$ python -q
>>> import numpy as np
>>> from numpy import linalg as LA
>>> np.set_printoptions(suppress=True, linewidth=160)
>>> W2 = np.array([[-1, 2, -2], [-3, 2, -3], [0, 0, 2]])
>>> rng = np.random.default_rng(975)
>>> K = (rng.random((24, 3)) < 0.25) @ W2
>>> K
array([[ 0,  0,  0],
       [ 0,  0,  2],
       [ 0,  0,  0],
       [ 0,  0,  2],
       [-1,  2, -2],
       [-3,  2, -3],
       [-3,  2, -1],
       [-4,  4, -5],
       [-4,  4, -5],
       [-1,  2, -2],
       [-3,  2, -1],
       [ 0,  0,  0],
       [ 0,  0,  0],
       [ 0,  0,  2],
       [ 0,  0,  0],
       [ 0,  0,  0],
       [ 0,  0,  0],
       [-4,  4, -3],
       [ 0,  0,  0],
       [ 0,  0,  0],
       [ 0,  0,  0],
       [-3,  2, -3],
       [ 0,  0,  0],
       [ 0,  0,  0]])
>>> x = np.array([-1, 1, 1])
>>> target = K @ x
>>> np.round(LA.pinv(K) @ K, 2) + 0
array([[1., 0., 0.],
       [0., 1., 0.],
       [0., 0., 1.]])
>>> target
array([0, 2, 0, 2, 1, 2, 4, 3, 3, 1, 4, 0, 0, 2, 0, 0, 0, 5, 0, 0, 0, 2, 0, 0])
>>> np.round(LA.solve(K.T @ K, K.T @ target), 2)
array([-1.,  1.,  1.])
>>> np.round(LA.lstsq(K, target)[0], 2)
array([-1.,  1.,  1.])
>>> target = target + 0.02 * rng.normal(size=24)
>>> target.round(2) + 0
array([-0.02,  2.05, -0.01,  2.  ,  0.98,  2.01,  4.  ,  2.99,  2.99,  0.99,  3.99, -0.01,  0.  ,  2.  ,  0.  , -0.01,  0.  ,  4.99,  0.  ,  0.01, -0.01,
        1.97, -0.01, -0.01])
>>> b, *_ = LA.lstsq(K, target)
>>> np.round(LA.norm(target - K @ b), 2)
np.float64(0.06)
>>> [round(float(LA.norm(LA.solve(K.T @ K + lam * np.eye(3), K.T @ target))), 2) for lam in (0, 1, 10, 100)]
[1.74, 1.62, 1.06, 0.4]
>>> np.round(K.T @ (target - K @ b), 2) + 0
array([0., 0., 0.])
>>> b.round(2)
array([-1.  ,  1.  ,  1.01])
>>> b.round()
array([-1.,  1.,  1.])
>>> cen = (K - K.mean(axis=0)) / K.std(axis=0)
>>> np.argwhere(np.abs(cen) > 2)
array([[ 7,  1],
       [ 7,  2],
       [ 8,  1],
       [ 8,  2],
       [17,  1]])
>>> np.round(cen.std(axis=0), 2)
array([1., 1., 1.])
>>> b = LA.lstsq(np.delete(cen, 0, axis=1), cen[:, 0])[0]
>>> np.abs(b).argmax()
np.int64(0)
>>> dist = LA.norm(K[:, None] - K[None], axis=-1)
>>> LA.matrix_rank(dist ** 2)
np.int64(5)
>>> np.flatnonzero(dist[16] < dist.mean() / 2)
array([ 0,  2, 11, 12, 14, 15, 16, 18, 19, 20, 22, 23])
>>> np.round(LA.norm(K, axis=1), 2)
array([0.  , 2.  , 0.  , 2.  , 3.  , 4.69, 3.74, 7.55, 7.55, 3.  , 3.74, 0.  , 0.  , 2.  , 0.  , 0.  , 0.  , 6.4 , 0.  , 0.  , 0.  , 4.69, 0.  , 0.  ])
>>> dist.shape
(24, 24)
>>> data = np.load("x.npy")
>>> data
array([[ -3.27,   5.33,   4.83],
       [-12.59,  17.96,  -5.41],
       [  6.6 ,  -6.53,  10.42],
       [-14.56,  19.84,  -4.85],
       [  2.14,  -0.22,   4.59],
       [  0.4 ,   0.75,   7.47],
       [  2.59,   2.82,  -7.56],
       [  2.87,   0.85,  -1.75],
       [  2.54,  -0.5 ,   4.14],
       [  4.21,  -4.23,  11.01],
       [ -5.98,   8.67,   3.02],
       [  3.41,  -2.84,   9.08],
       [ -0.38,   2.52,   4.14],
       [-12.55,  18.71,  -8.15],
       [  0.45,   2.45,   1.42],
       [ -1.2 ,   5.03,  -1.58],
       [ -2.74,   5.81,   1.27],
       [ -6.28,  11.43,  -5.48],
       [  2.42,  -1.91,   9.44],
       [ -2.29,   6.35,  -2.21],
       [ 12.95, -13.03,  10.08],
       [  1.13,   3.38,  -4.26],
       [  4.9 ,  -0.13,  -5.64],
       [  0.2 ,   2.41,   2.47],
       [ -2.93,   4.34,   7.04],
       [-19.52,  25.18,  -5.5 ],
       [ -0.26,   3.59,   0.03],
       [  3.6 ,  -2.27,   6.42],
       [ -6.72,  12.59,  -7.91]])
>>> A2 = data + rng.integers(-2, 3, (29, 2)) @ rng.integers(-2, 3, (2, 3))
>>> A2.round(2)
array([[ -1.27,   5.33,   4.83],
       [-14.59,  16.96,  -5.41],
       [  6.6 ,  -7.53,  10.42],
       [-12.56,  21.84,  -4.85],
       [  0.14,  -3.22,   4.59],
       [  8.4 ,   6.75,   7.47],
       [  6.59,   4.82,  -7.56],
       [  2.87,  -1.15,  -1.75],
       [  0.54,  -0.5 ,   4.14],
       [ 12.21,   1.77,  11.01],
       [ -3.98,   9.67,   3.02],
       [  3.41,  -3.84,   9.08],
       [  5.62,   6.52,   4.14],
       [-18.55,  14.71,  -8.15],
       [  6.45,   7.45,   1.42],
       [  0.8 ,   8.03,  -1.58],
       [ -4.74,   4.81,   1.27],
       [ -2.28,  15.43,  -5.48],
       [ -1.58,  -5.91,   9.44],
       [ -4.29,   6.35,  -2.21],
       [  8.95, -15.03,  10.08],
       [ -0.87,   0.38,  -4.26],
       [  0.9 ,  -2.13,  -5.64],
       [ -1.8 ,  -0.59,   2.47],
       [ -4.93,   1.34,   7.04],
       [-19.52,  23.18,  -5.5 ],
       [ -2.26,   3.59,   0.03],
       [  5.6 ,   0.73,   6.42],
       [-14.72,   6.59,  -7.91]])
>>> LA.matrix_rank(A2 - data, tol=1e-8)
np.int64(2)
>>> np.round(LA.svd(A2 - data, compute_uv=False), 2)
array([26.29,  4.97,  0.  ])
>>> np.round(np.abs(A2 - data).sum(axis=1), 2)
array([ 2.,  3.,  1.,  4.,  5., 14.,  6.,  2.,  2., 14.,  3.,  1., 10., 10., 11.,  5.,  3.,  8.,  8.,  2.,  6.,  5.,  6.,  5.,  5.,  2.,  2.,  5., 14.])
>>> O, _ = LA.qr(np.array([[-2.2, 0.0, 0.3, 0.7, 0.2],
...     [0.3, 0.7, -0.5, 0.2, -1.1],
...     [-2.2, -0.2, 0.0, 0.5, -0.6],
...     [1.4, 1.5, -1.1, 0.2, -1.5],
...     [0.7, -2.6, 0.9, 0.5, 0.5]]))
>>> vecs, _ = LA.qr(np.array([[0.3, 1.7, -0.1, 0.5],
...     [0.9, 1.9, -2.1, 0.3],
...     [-0.3, -0.7, -0.2, -0.4],
...     [0.6, -0.7, -0.5, 0.7]]))
>>> sigma = 5 * 0.7 ** np.arange(4)
>>> feats = O[:, :4] * sigma @ vecs[:4]
>>> feats.round(2) + 0
array([[ 1.72, -0.97, -1.91, -2.06],
       [ 0.47,  0.41,  1.02, -0.27],
       [ 0.  , -2.2 , -0.25, -2.84],
       [ 0.66,  1.39,  2.53,  0.31],
       [-2.57,  1.87, -0.76, -0.69]])
>>> np.round(feats.reshape(2, -1), 2) + 0
array([[ 1.72, -0.97, -1.91, -2.06,  0.47,  0.41,  1.02, -0.27,  0.  , -2.2 ],
       [-0.25, -2.84,  0.66,  1.39,  2.53,  0.31, -2.57,  1.87, -0.76, -0.69]])
>>> np.round(feats.ravel(order="F"), 2) + 0
array([ 1.72,  0.47,  0.  ,  0.66, -2.57, -0.97,  0.41, -2.2 ,  1.39,  1.87, -1.91,  1.02, -0.25,  2.53, -0.76, -2.06, -0.27, -2.84,  0.31, -0.69])
>>> T = feats.reshape(5, 2, -1)
>>> np.round(np.swapaxes(T, 1, 2)[0], 2)
array([[ 1.72, -1.91],
       [-0.97, -2.06]])
>>> np.round(T.transpose(1, 0, 2), 2) + 0
array([[[ 1.72, -0.97],
        [ 0.47,  0.41],
        [ 0.  , -2.2 ],
        [ 0.66,  1.39],
        [-2.57,  1.87]],

       [[-1.91, -2.06],
        [ 1.02, -0.27],
        [-0.25, -2.84],
        [ 2.53,  0.31],
        [-0.76, -0.69]]])
>>> np.count_nonzero(feats)
np.int64(20)
>>> LA.matrix_rank(feats)
np.int64(4)
>>> np.round(LA.svd(feats, compute_uv=False), 2)
array([5.  , 3.5 , 2.45, 1.71])
>>> f = np.array([0, 3, 3, 1, 0])
>>> r1 = np.array([3, 0, 2, 0])
>>> X = np.outer(f, r1)
>>> X
array([[0, 0, 0, 0],
       [9, 0, 6, 0],
       [9, 0, 6, 0],
       [3, 0, 2, 0],
       [0, 0, 0, 0]])
>>> x = np.array([3, 3, 7, -6])
>>> LA.norm(X @ x) <= LA.norm(X, 2) * LA.norm(x) + 1e-9
np.True_
>>> X * x
array([[ 0,  0,  0,  0],
       [27,  0, 42,  0],
       [27,  0, 42,  0],
       [ 9,  0, 14,  0],
       [ 0,  0,  0,  0]])
>>> np.einsum("ij,j->i", X, x)
array([ 0, 69, 69, 23,  0])
>>> round(np.trace(LA.pinv(X) @ X), 2)
np.float64(1.0)
>>> np.unique(X.round(6), axis=0).shape
(3, 4)
>>> F = np.load("a.npy")
>>> F
array([[2, 0, 1],
       [1, 2, 0],
       [0, 1, 2]])
>>> O = F.astype(float).copy()
>>> for j in range(3):
...     O[:, j] -= O[:, :j] @ (O[:, :j].T @ O[:, j])
...     O[:, j] /= LA.norm(O[:, j])
... 
>>> O.round(2)
array([[ 0.89, -0.39,  0.22],
       [ 0.45,  0.78, -0.44],
       [ 0.  ,  0.49,  0.87]])
>>> O, vecs = LA.qr(F[:, :1])[0], LA.qr(F[:, 1:])[0]
>>> sigma = LA.svd(O.T @ vecs, compute_uv=False)
>>> round(LA.norm(O @ O.T - vecs @ vecs.T, 2), 2)
np.float64(1.0)
>>> sigma.round(2)
array([0.48])
>>> np.round(np.degrees(np.arccos(sigma.clip(0, 1))), 2)
array([61.44])
>>> labels = rng.permutation(3)
>>> labels
array([0, 2, 1])
>>> A2 = F[labels][:, labels]
>>> np.round(np.sort(np.abs(LA.eigvals(A2))), 2)
array([1.73, 1.73, 3.  ])
>>> np.allclose(A2, F)
False
>>> np.round(LA.det(A2), 2), round(LA.det(F[labels]), 2)
(np.float64(9.0), np.float64(-9.0))
>>> hat = np.triu(np.array([[2, 3, 1], [-3, 2, -1], [-1, -3, 1]]), 1) + np.eye(3)
>>> A2 = hat @ F @ LA.inv(hat)
>>> A2
array([[  5.,  -8., -10.],
       [  1.,  -2.,  -5.],
       [  0.,   1.,   3.]])
>>> np.round(np.poly(A2), 2)
array([ 1., -6., 12., -9.])
>>> LA.matrix_rank(A2)
np.int64(3)
>>> gram = A2.T @ A2
>>> np.allclose(gram, gram.T)
True
>>> np.trace(gram), (A2 ** 2).sum()
(np.float64(229.0), np.float64(229.0))
>>> np.round(LA.svd(A2, compute_uv=False) ** 2, 2)
array([224.16,   4.77,   0.08])
>>> np.round(LA.eigvalsh(gram)[::-1], 2)
array([224.16,   4.77,   0.08])
>>> (A2 @ A2.T).shape
(3, 3)
>>> J = np.load("w.npy")
>>> J
array([[-1.6 , -0.24, -2.44,  0.68],
       [-2.51, -1.05,  0.25,  1.23],
       [-0.06,  1.47, -2.44, -0.94],
       [-1.78, -2.38,  0.01, -0.39],
       [ 2.33, -1.27, -1.39, -0.21],
       [ 0.05,  0.68, -2.28,  1.83],
       [ 1.21, -2.63, -0.42, -0.66],
       [-0.05, -0.22, -2.51, -1.63],
       [ 2.66,  0.42, -1.15,  0.65],
       [-0.99, -1.79, -1.95,  1.01],
       [ 0.59,  2.09,  1.55,  1.36],
       [-1.47,  0.05, -1.68,  2.01],
       [-2.76,  0.38, -0.98, -0.52],
       [-1.99, -0.54, -2.17, -0.18],
       [-0.15, -0.98, -2.47,  1.39],
       [-0.16, -2.47, -1.35,  1.03],
       [-1.79,  1.04,  1.84, -1.16],
       [ 0.95,  2.36,  0.27, -1.57],
       [-0.2 ,  1.69, -0.88, -2.31],
       [-1.61,  0.67, -1.12,  2.17],
       [ 1.37,  2.28, -0.4 ,  1.33],
       [-2.27,  1.13,  1.19,  1.06],
       [-1.27,  1.98, -1.21,  1.42],
       [ 0.12, -2.35,  1.82, -0.39],
       [-2.15,  0.37,  2.06, -0.07],
       [ 1.84, -0.94,  1.54, -1.53],
       [-1.14, -2.58, -0.94,  0.41],
       [ 2.07,  0.15,  0.03, -2.17]])
>>> F @ (-1.0) ** np.arange(3)
array([ 3., -1.,  1.])
>>> np.round(np.sort(np.abs(np.fft.fft(F[0]))), 2), np.round(np.sort(LA.svd(F, compute_uv=False)), 2)
(array([1.73, 1.73, 3.  ]), array([1.73, 1.73, 3.  ]))
>>> labels = J[:, 0] > np.median(J[:, 0])
>>> f = J[labels].mean(axis=0) - J[~labels].mean(axis=0)
>>> round(float((((J - J.mean(axis=0)) @ f > 0) == labels).mean()), 2)
0.96
>>> f.round(2)
array([ 2.59, -0.01, -0.08, -0.49])
>>> np.argsort(-np.abs(f).round(6), kind="stable")
array([0, 3, 2, 1])
